% ipython --no-banner

In [1]: import numpy as np

In [2]: import numpy.linalg as la

In [3]: np.set_printoptions(suppress=True, linewidth=120)

In [4]: tidy = lambda a: np.round(a, 4) + 0

In [5]: M = np.loadtxt("case10.csv", delimiter=",")

In [6]: M
Out[6]: 
array([[0., 1., 0.],
       [1., 0., 0.],
       [0., 0., 0.]])

In [7]: M[:, 0] @ M[:, 2]
Out[7]: np.float64(0.0)

In [8]: M.T @ M
Out[8]: 
array([[1., 0., 0.],
       [0., 1., 0.],
       [0., 0., 0.]])

In [9]: tidy(la.svd(M, compute_uv=False))
Out[9]: array([1., 1., 0.])

In [10]: tidy(la.norm(M, 2) / la.norm(M))
Out[10]: np.float64(0.7071)

In [11]: la.cond(M) > 100
Out[11]: np.True_

In [12]: np.einsum("ii->", M)
Out[12]: np.float64(0.0)

In [13]: np.kron(np.eye(2, dtype=int), M)
Out[13]: 
array([[0., 1., 0., 0., 0., 0.],
       [1., 0., 0., 0., 0., 0.],
       [0., 0., 0., 0., 0., 0.],
       [0., 0., 0., 0., 1., 0.],
       [0., 0., 0., 1., 0., 0.],
       [0., 0., 0., 0., 0., 0.]])

In [14]: tidy(la.det(M.T))
Out[14]: np.float64(0.0)

In [15]: np.poly(M)
Out[15]: array([ 1.,  0., -1.,  0.])

In [16]: tidy(la.det(2 * M)), tidy(la.det(M))
Out[16]: (np.float64(0.0), np.float64(0.0))

In [17]: U, sig, Vh = la.svd(M)

In [18]: V = Vh[:(sig > 1e-8).sum()]

In [19]: rng = np.random.default_rng(495558)

In [20]: x0 = M[1] + -3 * M[0] + rng.integers(2) * np.eye(3)[0]

In [21]: x0
Out[21]: array([ 1., -3.,  0.])

In [22]: la.matrix_rank(np.vstack([M, x0]))
Out[22]: np.int64(2)

In [23]: tidy(la.norm(x0 - V.T @ V @ x0))
Out[23]: np.float64(0.0)

In [24]: ev, V = la.eigh(M)

In [25]: x0 = np.array([2, 5, 0])

In [26]: tidy(V * np.maximum(ev, 0) @ V.T)
Out[26]: 
array([[0.5, 0.5, 0. ],
       [0.5, 0.5, 0. ],
       [0. , 0. , 0. ]])

In [27]: tidy(V * np.abs(ev) @ V.T)
Out[27]: 
array([[1., 0., 0.],
       [0., 1., 0.],
       [0., 0., 0.]])

In [28]: tidy(x0 @ M @ x0 / (x0 @ x0)), ev[0], ev[-1]
Out[28]: (np.float64(0.6897), np.float64(-1.0), np.float64(1.0))

In [29]: A = np.load("test16.npy")

In [30]: A
Out[30]: 
array([[-0.2,  0.1, -0.6,  0.9],
       [ 1.1,  0. ,  1.8,  0.7],
       [-1.1, -0.5,  0.4, -0.1],
       [-0.7, -0.8,  0.4, -0.3],
       [ 1.7,  0.4, -0.1, -1. ],
       [-0.4,  1.3,  1.3, -0.1],
       [-0.6, -0.6, -1.5, -0.3]])

In [31]: W = np.array([[0, 1], [2, 3], [2, 0], [3, 2]])

In [32]: coef = np.array([-1, -1])

In [33]: act = np.maximum(A @ W + coef, 0)

In [34]: (act > 0).astype(int)
Out[34]: 
array([[1, 1],
       [1, 1],
       [0, 0],
       [0, 0],
       [0, 0],
       [1, 1],
       [0, 0]])

In [35]: la.matrix_rank(act)
Out[35]: np.int64(2)

In [36]: tidy((act > 0).mean(axis=0))
Out[36]: array([0.4286, 0.4286])

In [37]: W2 = np.array([[2, -2, 3], [-2, 2, 2]])

In [38]: W @ W2
Out[38]: 
array([[-2,  2,  2],
       [-2,  2, 12],
       [ 4, -4,  6],
       [ 2, -2, 13]])

In [39]: feats = np.load("layer0.npy")

In [40]: feats
Out[40]: 
array([[-2.3 ,  1.19,  1.51, -1.1 , -0.39,  0.46],
       [ 0.96, -1.46, -1.18,  0.56, -0.74,  0.04],
       [ 1.16, -2.56, -1.88,  0.76, -1.64,  0.24],
       [ 0.11, -1.56, -0.93,  0.21, -1.39,  0.34],
       [-2.26,  0.97,  1.37, -1.06, -0.57,  0.5 ]])

In [41]: try:
    ...:     la.inv(feats)
    ...: except la.LinAlgError as e:
    ...:     print("failed:", e)
    ...: 
failed: Last 2 dimensions of the array must be square

In [42]: np.allclose(feats[:-1].T @ la.lstsq(feats[:-1].T, feats[-1])[0], feats[-1])
Out[42]: True

In [43]: tidy(feats @ la.pinv(feats) @ feats)
Out[43]: 
array([[-2.3 ,  1.19,  1.51, -1.1 , -0.39,  0.46],
       [ 0.96, -1.46, -1.18,  0.56, -0.74,  0.04],
       [ 1.16, -2.56, -1.88,  0.76, -1.64,  0.24],
       [ 0.11, -1.56, -0.93,  0.21, -1.39,  0.34],
       [-2.26,  0.97,  1.37, -1.06, -0.57,  0.5 ]])

In [44]: la.lstsq(feats[:-1].T, feats[-1])[2]
Out[44]: np.int32(2)

In [45]: tidy(np.trace(la.pinv(feats) @ feats))
Out[45]: np.float64(2.0)
